% python3 -q
>>> import numpy as np
>>> import numpy.linalg as la
>>> np.set_printoptions(precision=2, suppress=True, linewidth=200)
>>> mat = np.loadtxt("dump.csv", delimiter=",")
>>> print(mat)
[[-0.13  0.64  0.08 -0.75]
 [-0.26 -0.59  0.66 -0.38]
 [ 0.81 -0.32 -0.22 -0.44]
 [-0.51 -0.37 -0.71 -0.31]]
>>> x = np.array([3, 0, 1, 3])
>>> h1 = np.maximum(mat @ x, 0)
>>> print(np.flatnonzero(h1 > 1e-9))
[2]
>>> print(np.maximum(mat @ (3 * x), 0))
[0.   0.   2.69 0.  ]
>>> print(mat * (h1 > 1e-9)[:, None])
[[-0.    0.    0.   -0.  ]
 [-0.   -0.    0.   -0.  ]
 [ 0.81 -0.32 -0.22 -0.44]
 [-0.   -0.   -0.   -0.  ]]
>>> print(mat.T @ h1)
[ 0.73 -0.29 -0.2  -0.39]
>>> print(la.svd(mat, compute_uv=False))
[1. 1. 1. 1.]
>>> print(np.round(np.abs(mat).max(), 2))
0.81
>>> print(np.diff(mat, axis=0))
[[-0.13 -1.23  0.58  0.37]
 [ 1.07  0.27 -0.89 -0.05]
 [-1.32 -0.05 -0.48  0.13]]
>>> print(round(la.norm(mat), 2))
2.0
>>> print(np.unravel_index(np.abs(mat).argmax(), mat.shape))
(np.int64(2), np.int64(0))
>>> left, sigma, VT = la.svd(mat, full_matrices=False)
>>> print((sigma > 1e-8).sum())
4
>>> print(np.round(VT @ VT.T, 2) + 0)
[[1. 0. 0. 0.]
 [0. 1. 0. 0.]
 [0. 0. 1. 0.]
 [0. 0. 0. 1.]]
>>> feats = np.array([[-2, 2, 0, 2], [0, 0, 0, -2], [1, 1, 2, -3]])
>>> feats[1] = feats[0]
>>> print(feats)
[[-2  2  0  2]
 [-2  2  0  2]
 [ 1  1  2 -3]]
>>> T = np.stack([feats, -1 * feats, feats[::-1]])
>>> print(la.matrix_rank(T.reshape(3, -1)))
2
>>> print(np.einsum("bij,cij->bc", T, T))
[[ 39 -39   0]
 [-39  39   0]
 [  0   0  39]]
>>> print(la.norm(T, axis=(1, 2)))
[6.24 6.24 6.24]
>>> print(T.sum(axis=0))
[[ 1  1  2 -3]
 [-2  2  0  2]
 [-2  2  0  2]]
>>> print(T.shape)
(3, 3, 4)
>>> print(la.matrix_rank(T))
[2 2 2]
>>> print((T @ feats.T).shape)
(3, 3, 3)
>>> left, sigma, VT = la.svd(feats, full_matrices=False)
>>> print(np.abs(VT[0]))
[0.54 0.35 0.19 0.74]
>>> print(np.round(VT @ VT.T, 2) + 0)
[[1. 0. 0.]
 [0. 1. 0.]
 [0. 0. 1.]]
>>> print((sigma > 1e-8).sum())
2
>>> print(sigma.round(2) + 0)
[5.39 3.15 0.  ]
>>> left, sigma, VT = la.svd(feats)
>>> V = VT[:(sigma > 1e-8).sum()]
>>> rng = np.random.default_rng(166565)
>>> x = feats[1] + 2 * feats[0] + rng.integers(2) * np.eye(4)[2]
>>> print(x)
[-6.  6.  1.  6.]
>>> print(np.diag(V.T @ V))
[0.33 0.67 0.33 0.67]
>>> print(np.round(la.norm(x - V.T @ V @ x), 2))
0.82
>>> print(np.round(V.T @ V, 2) + 0)
[[ 0.33 -0.33  0.   -0.33]
 [-0.33  0.67  0.33  0.  ]
 [ 0.    0.33  0.33 -0.33]
 [-0.33  0.   -0.33  0.67]]
>>> print(la.matrix_rank(np.vstack([feats, x])))
3
>>> print(np.allclose(V.T @ V @ x, x))
False
>>> rank = la.matrix_rank(feats)
>>> print(rank)
2
>>> N = la.svd(feats)[2][rank:].T
>>> print(np.round(feats @ N, 2) + 0)
[[0. 0.]
 [0. 0.]
 [0. 0.]]
>>> print(N.shape)
(4, 2)
>>> print([int(la.matrix_rank(feats[:, :j + 1])) for j in range(4)])
[1, 2, 2, 2]
>>> print(la.matrix_rank(feats.T @ feats), la.matrix_rank(feats @ feats.T))
2 2
>>> print(np.allclose(feats @ N, 0))
True
>>> print(round(float(la.norm(feats[0], 1)), 2), round(float(la.norm(feats[0], np.inf)), 2))
6.0 2.0
>>> print(la.norm(feats, axis=1).argmax())
2
>>> print(round(float(la.norm(feats, 2)), 2))
5.39
>>> print(round(la.norm(feats, "nuc"), 2))
8.54
>>> print(la.norm(feats, axis=1))
[3.46 3.46 3.87]
>>> print(round(la.norm(feats, 1), 2), np.round(la.norm(feats, np.inf), 2))
7.0 7.0
>>> W2 = 5 * np.array([[-0.4, 0.4, -0.5], [-0.1, -0.1, 1.3]])
>>> lab = rng.integers(0, 2, 17)
>>> M = W2[lab] + rng.normal(size=(17, 3))
>>> print(M)
[[-0.5  -2.17  8.17]
 [-0.44 -0.34  4.49]
 [ 1.   -1.18  6.31]
 [-3.13  1.1  -1.83]
 [ 0.44  0.5   4.77]
 [-2.77  1.62 -2.75]
 [-3.14  3.26 -2.82]
 [ 0.07 -1.73  7.22]
 [-2.46  1.29 -4.28]
 [-1.28 -1.09  6.31]
 [-2.5   1.25 -4.14]
 [ 0.11  0.11  4.84]
 [-2.48 -1.88  3.92]
 [ 0.88 -1.95  7.45]
 [-0.76  0.67  6.46]
 [-0.78  0.04  5.92]
 [-2.21  0.56 -3.47]]
>>> out = M / la.norm(M, axis=1, keepdims=True)
>>> G = out @ out.T
>>> print(G[15])
[ 0.96  1.    0.94 -0.37  0.97 -0.56 -0.44  0.96 -0.77  0.98 -0.75  0.99  0.84  0.94  1.    1.   -0.76]
>>> arr = np.load("layer7.npy")
>>> print(arr)
[[ 3  6  6]
 [ 2  6  9]
 [ 9 24 33]]
>>> # row 2 dominates
>>> rank = la.matrix_rank(arr)
>>> print(rank)
2
>>> N = la.svd(arr)[2][rank:].T
>>> print([int(la.matrix_rank(np.delete(arr, i, axis=0))) for i in range(3)])
[2, 2, 2]
>>> print(N.shape)
(3, 1)
>>> print(la.matrix_rank(arr.T @ arr), la.matrix_rank(arr @ arr.T))
2 2
>>> print(np.unique(arr.round(6), axis=0).shape)
(3, 3)
>>> print(np.allclose(arr[:-1].T @ la.lstsq(arr[:-1].T, arr[-1])[0], arr[-1]))
True
>>> print(round(np.trace(la.pinv(arr) @ arr), 2))
2.0
>>> print(la.lstsq(arr[:-1].T, arr[-1])[2])
2
>>> print(la.matrix_rank(arr, rtol=0.1))
1
>>> print(round(la.norm(arr, 2) / la.norm(arr), 2))
1.0
>>> out = np.array([[-2, -2], [0, 1], [-2, -1]])
>>> A = np.kron(np.eye(3, dtype=int), out)
>>> print(A)
[[-2 -2  0  0  0  0]
 [ 0  1  0  0  0  0]
 [-2 -1  0  0  0  0]
 [ 0  0 -2 -2  0  0]
 [ 0  0  0  1  0  0]
 [ 0  0 -2 -1  0  0]
 [ 0  0  0  0 -2 -2]
 [ 0  0  0  0  0  1]
 [ 0  0  0  0 -2 -1]]
>>> x = np.array([4, -1, -2, 1, 3, -2])
>>> rhs = A @ x
>>> print(la.lstsq(A, rhs)[0])
[ 4. -1. -2.  1.  3. -2.]
>>> rhs = rhs + 0.1 * rng.normal(size=9)
>>> print(rhs)
[-5.82 -0.91 -6.79  1.94  1.    2.95 -1.86 -2.01 -4.01]
>>> c, *_ = la.lstsq(A, rhs)
>>> print(c)
[ 3.85 -0.93 -1.97  1.    3.01 -2.05]
>>> print(round(la.norm(rhs - A @ c), 2))
0.09
>>> def softmax(z):
...     e = np.exp(z - z.max(axis=-1, keepdims=True))
...     return e / e.sum(axis=-1, keepdims=True)
... 
>>> print(softmax(A[0]))
[0.03 0.03 0.23 0.23 0.23 0.23]
>>> print(softmax(A).sum(axis=1))
[1. 1. 1. 1. 1. 1. 1. 1. 1.]
>>> print(np.round(softmax(10 * A[0]), 2) + 0)
[0.   0.   0.25 0.25 0.25 0.25]
>>> att = A @ A.T / np.sqrt(6)
>>> print(softmax(att))
[[0.59 0.01 0.26 0.02 0.02 0.02 0.02 0.02 0.02]
 [0.05 0.17 0.08 0.12 0.12 0.12 0.12 0.12 0.12]
 [0.45 0.03 0.3  0.04 0.04 0.04 0.04 0.04 0.04]
 [0.02 0.02 0.02 0.59 0.01 0.26 0.02 0.02 0.02]
 [0.12 0.12 0.12 0.05 0.17 0.08 0.12 0.12 0.12]
 [0.04 0.04 0.04 0.45 0.03 0.3  0.04 0.04 0.04]
 [0.02 0.02 0.02 0.02 0.02 0.02 0.59 0.01 0.26]
 [0.12 0.12 0.12 0.12 0.12 0.12 0.05 0.17 0.08]
 [0.04 0.04 0.04 0.04 0.04 0.04 0.45 0.03 0.3 ]]
>>> print(softmax(att + np.triu(np.full(att.shape, -np.inf), 1)))
[[1.   0.   0.   0.   0.   0.   0.   0.   0.  ]
 [0.23 0.77 0.   0.   0.   0.   0.   0.   0.  ]
 [0.58 0.03 0.39 0.   0.   0.   0.   0.   0.  ]
 [0.03 0.03 0.03 0.9  0.   0.   0.   0.   0.  ]
 [0.2  0.2  0.2  0.09 0.3  0.   0.   0.   0.  ]
 [0.04 0.04 0.04 0.5  0.03 0.34 0.   0.   0.  ]
 [0.03 0.03 0.03 0.03 0.03 0.03 0.81 0.   0.  ]
 [0.13 0.13 0.13 0.13 0.13 0.13 0.06 0.19 0.  ]
 [0.04 0.04 0.04 0.04 0.04 0.04 0.45 0.03 0.3 ]]
>>> out = A + rng.integers(-2, 3, (9, 3)) @ rng.integers(-2, 3, (3, 6))
>>> print(out)
[[ 2 -3 -2 -6 -4 -4]
 [-5  1 -4 -1 -3 -2]
 [-8  0 -2  2  0  0]
 [ 1 -3 -6 -6 -6 -2]
 [ 3 -2 -2 -3 -4 -2]
 [-5  0 -6 -2 -3 -2]
 [ 1 -2  0  1 -3  0]
 [ 6  0  0 -6 -2 -3]
 [ 6  1  4 -1  1 -1]]
>>> print(out - A)
[[ 4 -1 -2 -6 -4 -4]
 [-5  0 -4 -1 -3 -2]
 [-6  1 -2  2  0  0]
 [ 1 -3 -4 -4 -6 -2]
 [ 3 -2 -2 -4 -4 -2]
 [-5  0 -4 -1 -3 -2]
 [ 1 -2  0  1 -1  2]
 [ 6  0  0 -6 -2 -4]
 [ 6  1  4 -1  3  0]]
>>> print(np.abs(out - A).sum(axis=1))
[21 15 11 20 17 15  7 18 15]
>>> print(np.round(la.svd(out - A, compute_uv=False), 2) + 0)
[17.15 14.94  5.24  0.    0.    0.  ]
>>> K = np.load("arr.npy")
>>> print(K)
[[0.3  0.06 0.18 0.42]
 [0.06 0.01 0.04 0.08]
 [0.18 0.04 0.11 0.25]
 [0.42 0.08 0.25 0.58]]
>>> # looks like rank 1
>>> out = np.array([[-3, -1, 2], [-1, 3, -2]])
>>> W2 = np.kron(out, K)
>>> print(la.matrix_rank(W2))
2
>>> print(W2.shape)
(8, 12)
>>> left, sigma, VT = la.svd(feats)
>>> print(np.argmax(sigma[:-1] / (sigma[1:] + 1e-6)) + 1)
2
>>> out = left[:, :2] @ np.diag(sigma[:2]) @ VT[:2]
>>> print(np.round(la.norm(feats - out) / la.norm(feats), 2))
0.0
>>> print(round(float(np.abs(feats - out).max()), 2))
0.0
>>> lab = rng.permutation(4)
>>> print(lab)
[0 3 1 2]
>>> out = K[lab][:, lab]
>>> print(np.diag(out))
[0.3  0.58 0.01 0.11]
>>> print(out)
[[0.3  0.42 0.06 0.18]
 [0.42 0.58 0.08 0.25]
 [0.06 0.08 0.01 0.04]
 [0.18 0.25 0.04 0.11]]
>>> print(out.shape)
(4, 4)
>>> out[:, 4]
Traceback (most recent call last):
  File "<python-input-122>", line 1, in <module>
    out[:, 4]
    ~~~^^^^^^
IndexError: index 4 is out of bounds for axis 1 with size 4
>>> print(out.sum(axis=1))
[0.95 1.33 0.19 0.57]
>>> print(out.mean(axis=0))
[0.24 0.33 0.05 0.14]
>>> print(np.count_nonzero(out))
16
>>> print(np.diff(out, axis=0))
[[ 0.12  0.17  0.02  0.07]
 [-0.36 -0.5  -0.07 -0.21]
 [ 0.12  0.17  0.02  0.07]]
>>> W0 = 0.5 ** np.abs(np.subtract.outer(np.arange(3), np.arange(3)))
>>> print(W0)
[[1.   0.5  0.25]
 [0.5  1.   0.5 ]
 [0.25 0.5  1.  ]]
>>> # equal to its transpose
>>> evals, V = la.eigvalsh(W0)
Traceback (most recent call last):
  File "<python-input-130>", line 1, in <module>
    evals, V = la.eigvalsh(W0)
    ^^^^^^^^
ValueError: too many values to unpack (expected 2)
>>> evals, V = la.eigh(W0)
>>> print(np.abs(V[:, -1]))
[0.54 0.64 0.54]
>>> print(la.svd(W0, compute_uv=False))
[1.84 0.75 0.41]
>>> out = np.array([[1, -4], [-6, -4], [9, 5]])
>>> W2 = np.array([[-1, -1, 2], [-3, 3, 2]])
>>> F = out @ W2
>>> print(F)
[[ 11 -13  -6]
 [ 18  -6 -20]
 [-24   6  28]]
>>> rank = la.matrix_rank(F)
>>> print(rank)
2
>>> N = la.svd(F)[2][rank:].T
>>> print(N[:, 0] / N[np.abs(N[:, 0]).round(6).argmax(), 0])
[1.   0.5  0.75]
>>> print(N.shape)
(3, 1)
>>> print([int(la.matrix_rank(np.delete(F, i, axis=0))) for i in range(3)])
[2, 2, 2]
>>> print([int(la.matrix_rank(F[:, :j + 1])) for j in range(3)])
[1, 2, 2]
>>> print(la.matrix_rank(F.T @ F), la.matrix_rank(F @ F.T))
2 2
>>> print([int(la.matrix_rank(F[:i])) for i in range(1, len(F) + 1)])
[1, 2, 2]
